% python3 -q
>>> import numpy as np
>>> np.set_printoptions(precision=3, suppress=True, linewidth=100, sign=" ")
>>> def rd(a):
...     return np.round(a, 3) + 0
... 
>>> E = np.array([[-1, 0, 0, 1, 0],
...     [0, 1, 2, 0, 0],
...     [0, -2, 1, 0, 1],
...     [-2, 0, 0, -2, 0],
...     [0, -2, -2, 0, -1]])
>>> hat = np.triu(np.array([[4, 1, 1, 0, 0],
...     [5, 1, 1, 0, 4],
...     [4, 0, 2, 0, 0],
...     [1, 2, 2, 3, 1],
...     [1, 4, 2, 2, 4]]), 1) + np.eye(5)
>>> other = hat @ E @ np.linalg.inv(hat)
>>> hat @ E - E @ hat
array([[  0.,   0.,   4.,   0.,   0.],
       [  0., -10.,  -8.,   0.,  -7.],
       [  0.,   0.,   2.,   0.,   8.],
       [  0.,   0.,   0.,   0.,   1.],
       [  0.,   0.,   2.,   0.,   8.]])
>>> other
array([[-1.,  0.,  4.,  1.,  0.],
       [ 0., -9.,  4.,  0., 33.],
       [ 0., -2.,  3.,  0.,  9.],
       [-2.,  0.,  0., -2.,  1.],
       [ 0., -2.,  0.,  0.,  7.]])
>>> np.trace(other), np.trace(E)
(np.float64(-2.0), np.int64(-2))
>>> np.kron(np.eye(2, dtype=int), other)
array([[-1.,  0.,  4.,  1.,  0., -0.,  0.,  0.,  0.,  0.],
       [ 0., -9.,  4.,  0., 33.,  0., -0.,  0.,  0.,  0.],
       [ 0., -2.,  3.,  0.,  9.,  0., -0.,  0.,  0.,  0.],
       [-2.,  0.,  0., -2.,  1., -0.,  0.,  0., -0.,  0.],
       [ 0., -2.,  0.,  0.,  7.,  0., -0.,  0.,  0.,  0.],
       [-0.,  0.,  0.,  0.,  0., -1.,  0.,  4.,  1.,  0.],
       [ 0., -0.,  0.,  0.,  0.,  0., -9.,  4.,  0., 33.],
       [ 0., -0.,  0.,  0.,  0.,  0., -2.,  3.,  0.,  9.],
       [-0.,  0.,  0., -0.,  0., -2.,  0.,  0., -2.,  1.],
       [ 0., -0.,  0.,  0.,  0.,  0., -2.,  0.,  0.,  7.]])
>>> rd(np.linalg.det(2 * other)), rd(np.linalg.det(other))
(np.float64(-896.0), np.float64(-28.0))
>>> other = E / np.linalg.norm(E, axis=1, keepdims=True)
>>> G = other @ other.T
>>> rd(np.linalg.norm(other, axis=1))
array([ 1.,  1.,  1.,  1.,  1.])
>>> (G - 2 * np.eye(5)).round(6).argmax(axis=1)
array([ 1,  0,  4,  0,  2])
>>> rd(G)
array([[ 1.   ,  0.   ,  0.   ,  0.   ,  0.   ],
       [ 0.   ,  1.   ,  0.   ,  0.   , -0.894],
       [ 0.   ,  0.   ,  1.   ,  0.   ,  0.136],
       [ 0.   ,  0.   ,  0.   ,  1.   ,  0.   ],
       [ 0.   , -0.894,  0.136,  0.   ,  1.   ]])
>>> rd(G[2])
array([ 0.   ,  0.   ,  1.   ,  0.   ,  0.136])
>>> np.argwhere(np.triu(np.abs(G) > 0.95, 1))
array([], shape=(0, 2), dtype=int64)
>>> rd(np.linalg.norm(E, 1)), rd(np.linalg.norm(E, np.inf))
(np.float64(5.0), np.float64(5.0))
>>> np.linalg.norm(E, axis=1).argmax()
np.int64(4)
>>> rd(np.linalg.norm(E, 2))
np.float64(3.662)
>>> rd(np.linalg.norm(E) ** 2 / np.linalg.norm(E, 2) ** 2)
np.float64(2.237)
>>> rd(np.linalg.norm(E, axis=1))
array([ 1.414,  2.236,  2.449,  2.828,  3.   ])
>>> def softmax(z):
...     e = np.exp(z - z.max(axis=-1, keepdims=True))
...     return e / e.sum(axis=-1, keepdims=True)
... 
>>> rd(softmax(E[3] + 3))
array([ 0.041,  0.306,  0.306,  0.041,  0.306])
>>> rd(softmax(E).sum(axis=1))
array([ 1.,  1.,  1.,  1.,  1.])
>>> rd(softmax(E[3]))
array([ 0.041,  0.306,  0.306,  0.041,  0.306])
>>> att = E @ E.T / np.sqrt(5)
>>> rd(softmax(att)[3] @ E)
array([-1.824, -0.075,  0.025, -1.774,  0.   ])
>>> softmax(att).round(6).argmax(axis=1)
array([ 0,  1,  2,  3,  4])
>>> rng = np.random.default_rng(65958)
>>> m1 = np.array([[3, -5, 0, -5, 4, 4, 3, 3, 4, 1, 2],
...     [1, 3, -1, -5, 0, 3, -1, 1, 3, 5, -4],
...     [4, 3, 2, -1, 1, -2, -1, 1, 1, -5, 4],
...     [-1, -2, -2, 5, 2, 0, -1, -5, -4, 4, 1],
...     [-1, -1, 1, 3, 4, 3, 3, 2, -4, -3, 3],
...     [4, 3, 3, -1, 3, -5, 2, -1, 0, 5, -5],
...     [1, 3, -3, 2, -2, 5, 3, -1, -3, 4, -1],
...     [1, 0, 5, -1, 0, 4, 0, 0, -3, -5, -4],
...     [-1, -5, 1, 3, 1, 3, 3, 0, 5, -5, 2],
...     [-3, -5, 4, -4, 0, 2, -1, 0, 4, 5, 0],
...     [4, -2, -1, 2, 5, -4, 5, -5, 1, 3, -4]]) * (rng.random((11, 11)) < 0.3)
>>> m1
array([[ 0,  0,  0,  0,  0,  0,  0,  0,  0,  0,  0],
       [ 1,  0, -1,  0,  0,  0,  0,  1,  0,  0,  0],
       [ 4,  3,  2, -1,  1, -2,  0,  0,  1,  0,  4],
       [ 0,  0, -2,  5,  0,  0, -1,  0,  0,  4,  0],
       [ 0,  0,  0,  0,  4,  0,  0,  2,  0,  0,  0],
       [ 4,  3,  3,  0,  3,  0,  2,  0,  0,  5,  0],
       [ 0,  0,  0,  0,  0,  5,  3,  0,  0,  4,  0],
       [ 0,  0,  0,  0,  0,  0,  0,  0,  0,  0, -4],
       [-1, -5,  0,  0,  1,  3,  0,  0,  5,  0,  0],
       [-3, -5,  0,  0,  0,  2,  0,  0,  4,  0,  0],
       [ 4, -2,  0,  0,  0, -4,  5,  0,  0,  3,  0]])
>>> # null space of dimension 1
>>> rank = np.linalg.matrix_rank(m1)
>>> rank
np.int64(10)
>>> ns = np.linalg.svd(m1)[2][rank:].T
>>> [int(np.linalg.matrix_rank(m1[:, :j + 1])) for j in range(11)]
[1, 2, 3, 4, 5, 6, 7, 8, 9, 9, 10]
>>> rd(m1 @ ns)
array([[ 0.],
       [ 0.],
       [ 0.],
       [ 0.],
       [ 0.],
       [ 0.],
       [ 0.],
       [ 0.],
       [ 0.],
       [ 0.],
       [ 0.]])
>>> rd(ns[:, 0] / ns[np.abs(ns[:, 0]).round(6).argmax(), 0])
array([ 0.234, -0.309,  1.   ,  0.777, -0.383,  0.254,  0.153,  0.766, -0.338, -0.433,  0.   ])
